$ python -q
>>> import numpy as np
>>> np.set_printoptions(precision=2, suppress=True, linewidth=200, legacy="1.25")
>>> rnd = lambda a: np.round(a, 2) + 0
>>> feats = np.array([[4.0, 1.0, 1.0, 1.0, 1.0, 1.0, 1.0, 1.0],
...     [1.0, 4.0, 1.0, 1.0, 1.0, 1.0, 1.0, 1.0],
...     [1.0, 1.0, 4.0, 1.0, 1.0, 1.0, 1.0, 1.0],
...     [1.0, 1.0, 1.0, 4.0, 1.0, 1.0, 1.0, 1.0],
...     [1.0, 1.0, 1.0, 1.0, 4.0, 1.0, 1.0, 1.0],
...     [1.0, 1.0, 1.0, 1.0, 1.0, 4.0, 1.0, 1.0],
...     [1.0, 1.0, 1.0, 1.0, 1.0, 1.0, 4.0, 1.0],
...     [1.0, 1.0, 1.0, 1.0, 1.0, 1.0, 1.0, 4.0]])
>>> low = np.linalg.cholesky(feats)
>>> rnd(np.diag(low) ** 2)
array([4.  , 3.75, 3.6 , 3.5 , 3.43, 3.38, 3.33, 3.3 ])
>>> np.linalg.eigvalsh(feats).min() > 0
True
>>> feats / np.sqrt(np.outer(np.diag(feats), np.diag(feats)))
array([[1.  , 0.25, 0.25, 0.25, 0.25, 0.25, 0.25, 0.25],
       [0.25, 1.  , 0.25, 0.25, 0.25, 0.25, 0.25, 0.25],
       [0.25, 0.25, 1.  , 0.25, 0.25, 0.25, 0.25, 0.25],
       [0.25, 0.25, 0.25, 1.  , 0.25, 0.25, 0.25, 0.25],
       [0.25, 0.25, 0.25, 0.25, 1.  , 0.25, 0.25, 0.25],
       [0.25, 0.25, 0.25, 0.25, 0.25, 1.  , 0.25, 0.25],
       [0.25, 0.25, 0.25, 0.25, 0.25, 0.25, 1.  , 0.25],
       [0.25, 0.25, 0.25, 0.25, 0.25, 0.25, 0.25, 1.  ]])
>>> r0, v = feats[6], feats[2]
>>> r0 @ v
14.0
>>> pr = (r0 @ v) / (r0 @ r0) * r0
>>> rnd(np.linalg.norm(r0 + v) ** 2 + np.linalg.norm(r0 - v) ** 2)
92.0
>>> np.outer(r0, v)
array([[ 1.,  1.,  4.,  1.,  1.,  1.,  1.,  1.],
       [ 1.,  1.,  4.,  1.,  1.,  1.,  1.,  1.],
       [ 1.,  1.,  4.,  1.,  1.,  1.,  1.,  1.],
       [ 1.,  1.,  4.,  1.,  1.,  1.,  1.,  1.],
       [ 1.,  1.,  4.,  1.,  1.,  1.,  1.,  1.],
       [ 1.,  1.,  4.,  1.,  1.,  1.,  1.,  1.],
       [ 4.,  4., 16.,  4.,  4.,  4.,  4.,  4.],
       [ 1.,  1.,  4.,  1.,  1.,  1.,  1.,  1.]])
>>> rnd(pr)
array([0.61, 0.61, 0.61, 0.61, 0.61, 0.61, 2.43, 0.61])
>>> rnd((v - pr) @ r0)
0.0
